$ python -q
>>> import numpy as np
>>> import numpy.linalg as la
>>> np.set_printoptions(precision=3, suppress=True, linewidth=140, floatmode="fixed")
>>> rnd = lambda a: np.round(a, 3) + 0
>>> F = np.load("run0.npy")
>>> F
array([[ 60,   0,   3,   0,   0],
       [  1, -98,   3,   1,   1],
       [  3,   3,  81,   3,   2],
       [  1,   1,   0,  20,   0],
       [  2,   1,   2,   1, -37]])
>>> O, evecs = la.qr(F[:, :2])[0], la.qr(F[:, 2:])[0]
>>> s = la.svd(O.T @ evecs, compute_uv=False)
>>> rnd(s)
array([0.095, 0.050])
>>> (s > 0.9).sum()
np.int64(0)
>>> O = F.astype(float).copy()
>>> for j in range(5):
...     O[:, j] -= O[:, :j] @ (O[:, :j].T @ O[:, j])
...     O[:, j] /= la.norm(O[:, j])
... 
>>> rnd(O.T @ O)
array([[1.000, 0.000, 0.000, 0.000, 0.000],
       [0.000, 1.000, 0.000, 0.000, 0.000],
       [0.000, 0.000, 1.000, 0.000, 0.000],
       [0.000, 0.000, 0.000, 1.000, 0.000],
       [0.000, 0.000, 0.000, 0.000, 1.000]])
>>> other = F[0, 0] * F[1:] - np.outer(F[1:, 0], F[0])
>>> other
array([[    0, -5880,   177,    60,    60],
       [    0,   180,  4851,   180,   120],
       [    0,    60,    -3,  1200,     0],
       [    0,    60,   114,    60, -2220]])
>>> rnd(F[:, 0] / F[0, 0])
array([1.000, 0.017, 0.050, 0.017, 0.033])
>>> la.matrix_rank(other), la.matrix_rank(F)
(np.int64(4), np.int64(5))
>>> np.flatnonzero(~other.round(6).any(axis=1))
array([], dtype=int64)
>>> A = np.load("data.npy")
>>> A
array([[ 1, -2, -2],
       [ 1, -2,  3],
       [-1,  3, -1],
       [ 2, -3, -3],
       [ 1,  1,  0],
       [ 1, -2,  1],
       [ 3,  1, -2],
       [-2, -2, -3]])
>>> O, evecs = la.qr(A[:, :2])[0], la.qr(A[:, 2:])[0]
>>> s = la.svd(O.T @ evecs, compute_uv=False)
>>> (s > 0.9).sum()
np.int64(0)
>>> rnd(la.norm(O @ O.T - evecs @ evecs.T, 2))
np.float64(1.0)
>>> P = A @ la.solve(A.T @ A, A.T)
>>> rnd(la.eigvalsh(P))
array([0.000, 0.000, 0.000, 0.000, 0.000, 1.000, 1.000, 1.000])
>>> rnd(P @ A[:, 0])
array([ 1.000,  1.000, -1.000,  2.000,  1.000,  1.000,  3.000, -2.000])
>>> np.trace(P)
np.float64(3.0)
